$ python -q
>>> import numpy as np
>>> import numpy.linalg as la
>>> np.set_printoptions(precision=3, suppress=True, linewidth=140, sign=" ")
>>> def rd(a):
...     return np.round(a, 3) + 0
... 
>>> A = np.array([[5.0, 0.0, 4.0, 4.0],
...     [0.0, 5.0, 0.0, 0.0],
...     [4.0, 0.0, 5.0, 4.0],
...     [4.0, 0.0, 4.0, 5.0]])
>>> print(A)
[[ 5.  0.  4.  4.]
 [ 0.  5.  0.  0.]
 [ 4.  0.  5.  4.]
 [ 4.  0.  4.  5.]]
>>> print((A != 0).astype(int))
[[ 1  0  1  1]
 [ 0  1  0  0]
 [ 1  0  1  1]
 [ 1  0  1  1]]
>>> print(np.flatnonzero(la.matrix_power((A != 0) + (A.T != 0) + np.eye(4), 4)[0]))
[ 0  2  3]
>>> print((la.matrix_power((A != 0) + (A.T != 0) + np.eye(4), 4) > 0).astype(int))
[[ 1  0  1  1]
 [ 0  1  0  0]
 [ 1  0  1  1]
 [ 1  0  1  1]]
>>> print(rd(np.sort(la.eigvals(A).real)))
[  1.   1.   5.  13.]
>>> print(rd(la.det(A)))
65.0
>>> f = np.array([-3, 2, 2, 0])
>>> Y = A + np.outer(f, np.eye(4)[1])
>>> print(la.matrix_rank(Y - A))
1
>>> print(la.matrix_rank(la.inv(Y) - la.inv(A), tol=1e-8))
1
>>> Q = A.astype(float).copy()
>>> for j in range(4):
...     Q[:, j] -= Q[:, :j] @ (Q[:, :j].T @ Q[:, j])
...     Q[:, j] /= la.norm(Q[:, j])
... 
>>> print(rd(Q.T @ A))
[[ 7.55   0.     7.417  7.417]
 [ 0.     5.     0.     0.   ]
 [ 0.     0.     1.408  0.698]
 [ 0.     0.     0.     1.223]]
>>> print(rd(Q))
[[ 0.662  0.    -0.648 -0.376]
 [ 0.     1.     0.     0.   ]
 [ 0.53   0.     0.76  -0.376]
 [ 0.53   0.     0.05   0.847]]
>>> J = np.loadtxt("a.csv", delimiter=",")
>>> print(J)
[[ 0.  0.  0.]
 [ 0.  1.  0.]
 [ 2.  1.  2.]
 [ 0.  0.  0.]
 [ 3.  3.  2.]
 [ 1.  1.  0.]
 [ 0.  0.  0.]
 [ 0.  0.  0.]
 [ 2.  2.  2.]
 [ 0.  1.  0.]
 [ 0.  0.  0.]
 [ 2.  1.  2.]
 [ 1.  1.  0.]
 [ 0.  1.  0.]
 [ 0.  1.  0.]
 [ 0.  1.  0.]
 [ 2.  1.  2.]
 [ 2.  1.  2.]
 [ 0.  0.  0.]
 [ 0.  0.  0.]
 [ 2.  1.  2.]
 [ 3.  3.  2.]
 [ 0.  0.  0.]]
>>> # rows 0 and 3 are equal
>>> print(rd(la.norm(J)))
10.488
>>> print(J.shape)
(23, 3)
>>> print(J - J[0])
[[ 0.  0.  0.]
 [ 0.  1.  0.]
 [ 2.  1.  2.]
 [ 0.  0.  0.]
 [ 3.  3.  2.]
 [ 1.  1.  0.]
 [ 0.  0.  0.]
 [ 0.  0.  0.]
 [ 2.  2.  2.]
 [ 0.  1.  0.]
 [ 0.  0.  0.]
 [ 2.  1.  2.]
 [ 1.  1.  0.]
 [ 0.  1.  0.]
 [ 0.  1.  0.]
 [ 0.  1.  0.]
 [ 2.  1.  2.]
 [ 2.  1.  2.]
 [ 0.  0.  0.]
 [ 0.  0.  0.]
 [ 2.  1.  2.]
 [ 3.  3.  2.]
 [ 0.  0.  0.]]
>>> print(np.abs(J).max())
3.0
>>> K = np.load("dump.npy")
>>> print(K)
[[ 0 -2  2]
 [ 0  2 -2]
 [ 1  0  2]]
>>> # looks like rank 2
>>> Uu, sv, vt = la.svd(K)
>>> print(np.argmax(sv[:-1] / (sv[1:] + 1e-6)) + 1)
2
>>> Y = Uu[:, :2] @ np.diag(sv[:2]) @ vt[:2]
>>> print(rd(Y))
[[ 0. -2.  2.]
 [ 0.  2. -2.]
 [ 1.  0.  2.]]
>>> print(rd(la.norm(K - Y, 2)), rd(sv[2]))
0.0 0.0
>>> print(rd(la.norm(K - Y) / la.norm(K)))
0.0
>>> print(la.matrix_rank(Y))
2
>>> rng = np.random.default_rng(804772)
>>> labels = rng.permutation(3)
>>> print(labels)
[ 2  0  1]
>>> Y = K[labels][:, labels]
>>> print(rd(la.det(Y)), rd(la.det(K[labels])))
0.0 0.0
>>> print(Y)
[[ 2  1  0]
 [ 2  0 -2]
 [-2  0  2]]
>>> print(np.allclose(Y, K))
False
>>> print(np.diag(Y))
[ 2  0  2]
>>> X = np.loadtxt("test11.csv", delimiter=",")
>>> print(rd(X))
[[ 14.812  -6.992  11.477]
 [ -2.943  -3.543 -19.462]
 [ -9.639   1.687 -17.443]
 [ -5.997   8.994  16.827]
 [-14.906  12.013   5.789]
 [ -9.083  10.45   14.432]
 [ -7.415  -0.182 -18.574]
 [-16.614  10.381  -4.029]
 [ -6.899  -0.595 -18.763]
 [  6.999  -9.496 -16.151]
 [ -0.546  -5.165 -19.314]]
>>> w1 = np.array([[2, 2, 2, 3, 2, 1], [2, 1, 1, 0, 3, 2], [1, 2, 3, 0, 2, 0]])
>>> b = np.array([3, 4, 0, 3, 1, 5])
>>> act = np.maximum(X @ w1 + b, 0)
>>> print((act > 0).astype(int))
[[ 1  1  1  1  1  1]
 [ 0  0  0  0  0  0]
 [ 0  0  0  0  0  0]
 [ 1  1  1  0  1  1]
 [ 1  0  0  0  1  1]
 [ 1  1  1  0  1  1]
 [ 0  0  0  0  0  0]
 [ 0  0  0  0  0  1]
 [ 0  0  0  0  0  0]
 [ 0  0  0  1  0  0]
 [ 0  0  0  1  0  0]]
>>> C = np.array([[1, 2], [3, 0], [2, 0], [3, 3], [0, 1], [0, 1]])
>>> print(rd(act @ C))
[[ 435.307  240.973]
 [   0.       0.   ]
 [   0.       0.   ]
 [ 224.747  118.279]
 [   3.003   38.932]
 [ 166.775  100.2  ]
 [   0.       0.   ]
 [   0.       9.148]
 [   0.       0.   ]
 [  71.99    71.99 ]
 [   4.09     4.09 ]]
>>> print(w1 @ C)
[[ 21  16]
 [  7   9]
 [ 13   4]]
>>> print((act @ C).round(6).argmax(axis=1))
[ 0  0  0  0  1  0  0  1  0  0  0]
>>> Uu, sv, vt = la.svd(X)
>>> vecs = vt[:(sv > 1e-8).sum()]
>>> vec = X[3] + 5 * X[10] + rng.integers(2) * np.eye(3)[2]
>>> print(rd(vec))
[ -8.725 -16.83  -79.743]
>>> print(rd(vecs.T @ vecs))
[[ 0.692 -0.444  0.127]
 [-0.444  0.361  0.183]
 [ 0.127  0.183  0.947]]
>>> print(rd(la.norm(vec - vecs.T @ vecs @ vec)))
0.0
>>> print(np.allclose(vecs.T @ vecs @ vec, vec))
True
>>> print(rd(np.diag(vecs.T @ vecs)))
[ 0.692  0.361  0.947]
>>> print(np.allclose(X[:-1].T @ la.lstsq(X[:-1].T, X[-1])[0], X[-1]))
True
>>> print(np.abs(np.diag(la.qr(X)[1])) > 1e-9)
[ True  True False]
>>> arr = np.loadtxt("arr.csv", delimiter=",")
>>> print(arr)
[[ -9.589  18.944 -20.785]
 [ -8.892  20.213 -18.378]
 [ -9.596  21.057 -18.458]
 [-10.834  20.883 -19.704]
 [ -7.984  18.676 -17.488]
 [ -9.832  19.936 -21.399]
 [ -9.69   22.231 -19.049]
 [ -9.956  19.65  -19.775]
 [ -9.922  21.481 -20.569]
 [ -9.951  20.604 -20.055]
 [ -9.14   20.475 -20.901]
 [-10.536  22.129 -20.763]
 [-10.265  19.174 -21.233]
 [ -9.173  19.232 -19.606]
 [ -8.318  19.616 -19.238]
 [ -8.947  19.007 -20.5  ]
 [ -9.758  18.969 -19.761]]
>>> Y = np.c_[arr[:, :1] @ np.array([[3]]), np.array([0, 3, 3, 2, 3, 2, 3, 0, 2, 1, 1, 3, 2, 2, 1, 1, 3])]
>>> print(rd(Y))
[[-28.767   0.   ]
 [-26.676   3.   ]
 [-28.788   3.   ]
 [-32.502   2.   ]
 [-23.952   3.   ]
 [-29.496   2.   ]
 [-29.07    3.   ]
 [-29.868   0.   ]
 [-29.766   2.   ]
 [-29.853   1.   ]
 [-27.42    1.   ]
 [-31.608   3.   ]
 [-30.795   2.   ]
 [-27.519   2.   ]
 [-24.954   1.   ]
 [-26.841   1.   ]
 [-29.274   3.   ]]
>>> print(la.matrix_rank(Y))
2
>>> print(rd(la.norm(Y - arr @ la.lstsq(arr, Y)[0], axis=0)))
[ 0.     3.482]
>>> print(rd(la.norm(la.qr(arr)[0].T @ Y, axis=0) ** 2 / ((Y ** 2).sum(axis=0) + 1e-12)))
[ 1.     0.845]
>>> P = arr @ la.solve(arr.T @ arr, arr.T)
>>> print(np.allclose(P @ P, P))
True
>>> Uu, sv, vt = la.svd(arr)
>>> print(rd(sv))
[ 123.184    4.355    2.049]
>>> Y = Uu[:, :1] @ np.diag(sv[:1]) @ vt[:1]
>>> print(rd(np.abs(arr - Y).max()))
1.479
>>> print(rd(la.norm(arr - Y) / la.norm(arr)))
0.039
>>> G = np.cov(arr, rowvar=False)
>>> print(np.argwhere(np.triu(np.abs(np.corrcoef(arr.T)) > 0.8, 1)))
[]
>>> print(rd(np.corrcoef(arr.T)))
[[ 1.    -0.483  0.541]
 [-0.483  1.    -0.035]
 [ 0.541 -0.035  1.   ]]
>>> print(rd(arr.std(axis=0)))
[ 0.72   1.095  1.054]
>>> print(np.argsort(-arr.std(axis=0).round(6), kind="stable"))
[ 1  2  0]
>>> print(np.median(arr, axis=0))
[ -9.69   19.936 -19.775]
>>> print(rd(la.norm(arr, "nuc")))
129.588
>>> print(rd(la.norm(arr, axis=0)))
[ 39.495  83.137  82.01 ]
>>> print(rd(la.norm(arr[14], 1)), rd(la.norm(arr[14], np.inf)))
47.172 19.616
>>> print(rd(la.norm(arr) ** 2 / la.norm(arr, 2) ** 2))
1.002
>>> print(rd(la.norm(arr, 2)))
123.184
>>> print(rd(la.norm(arr[14] - arr[1])))
1.194
>>> Y = np.array([[1, 1], [1, -1]])
>>> W0 = np.kron(Y, np.kron(Y, Y))[rng.permutation(8)][:4]
>>> print(W0)
[[ 1  1 -1 -1 -1 -1  1  1]
 [ 1  1  1  1 -1 -1 -1 -1]
 [ 1 -1  1 -1 -1  1 -1  1]
 [ 1 -1 -1  1 -1  1  1 -1]]
>>> print(W0.ravel(order="F"))
[ 1  1  1  1  1  1 -1 -1 -1  1  1 -1 -1  1 -1  1 -1 -1 -1 -1 -1 -1  1  1  1 -1 -1  1  1 -1  1 -1]
>>> W0.reshape(4, 9)
Traceback (most recent call last):
  File "<python-input-94>", line 1, in <module>
    W0.reshape(4, 9)
    ~~~~~~~~~~^^^^^^
ValueError: cannot reshape array of size 32 into shape (4,9)
>>> T = W0.reshape(4, 2, -1)
>>> print(np.einsum("ihd,jhd->hij", T, T).shape)
(2, 4, 4)
>>> print(T.sum(axis=1))
[[ 0  0  0  0]
 [ 0  0  0  0]
 [ 0  0  0  0]
 [ 0  0  0  0]]
>>> def softmax(z):
...     e = np.exp(z - z.max(axis=-1, keepdims=True))
...     return e / e.sum(axis=-1, keepdims=True)
... 
>>> print(rd(softmax(W0[2] + -3)))
[ 0.22  0.03  0.22  0.03  0.03  0.22  0.03  0.22]
>>> print(rd(softmax(10 * W0[2])))
[ 0.25  0.    0.25  0.    0.    0.25  0.    0.25]
>>> print(rd(softmax(W0).sum(axis=1)))
[ 1.  1.  1.  1.]
>>> scores = W0 @ W0.T / np.sqrt(8)
>>> print(rd(softmax(scores)[2] @ W0))
[ 1.    -0.799  0.799 -0.799 -1.     0.799 -0.799  0.799]
>>> print(rd(softmax(scores + np.triu(np.full(scores.shape, -np.inf), 1))))
[[ 1.     0.     0.     0.   ]
 [ 0.056  0.944  0.     0.   ]
 [ 0.053  0.053  0.894  0.   ]
 [ 0.05   0.05   0.05   0.849]]
>>> Y = W0[0, 0] * W0[1:] - np.outer(W0[1:, 0], W0[0])
>>> print(Y)
[[ 0  0  2  2  0  0 -2 -2]
 [ 0 -2  2  0  0  2 -2  0]
 [ 0 -2  0  2  0  2  0 -2]]
>>> print(la.matrix_rank(Y), la.matrix_rank(W0))
3 4
>>> print(W0[:, 0] / W0[0, 0])
[ 1.  1.  1.  1.]
>>> data = np.load("mat.npy")
>>> print(data)
[[  1   8   6]
 [  9  16   4]
 [  0   0   0]
 [  4  17  10]
 [  0   0   0]
 [  0   0   0]
 [  1   8   6]
 [  7  15   6]
 [  0   0   0]
 [  6   7   0]]
>>> # rows 2 and 4 are equal
>>> G = np.cov(X, rowvar=False)
>>> print(rd(np.corrcoef(X[:, 2], X[:, 1])[0, 1]))
0.565
>>> print(np.argwhere(np.triu(np.abs(np.corrcoef(X.T)) > 0.8, 1)))
[[ 0  1]]
>>> print(rd(np.median(X, axis=0)))
[ -6.899  -0.182 -16.151]
>>> print(rd(np.polyfit(X[:, 2], X[:, 1], 1)))
[ 0.287  3.299]
>>> print(rd(X.std(axis=0)))
[  8.746   7.359  14.461]
>>> print(rd(np.corrcoef(X.T)))
[[ 1.    -0.826 -0.001]
 [-0.826  1.     0.565]
 [-0.001  0.565  1.   ]]
>>> print(np.argsort(-X.std(axis=0).round(6), kind="stable"))
[ 2  0  1]
>>> print(G.shape)
(3, 3)
>>> mat = np.array([[1.0, 0.0, 0.0], [0.0, 0.5, 0.5], [0.0, 0.0, 1.0]])
>>> print(mat)
[[ 1.   0.   0. ]
 [ 0.   0.5  0.5]
 [ 0.   0.   1. ]]
>>> # row-stochastic, so 1 is an eigenvalue
>>> print(mat[2] @ mat[0])
0.0
>>> print(rd(la.norm(mat, axis=0)))
[ 1.     0.5    1.118]
>>> print(rd(la.norm(mat[2] - mat[0])))
1.414
>>> print(rd(la.norm(mat, 2)))
1.144
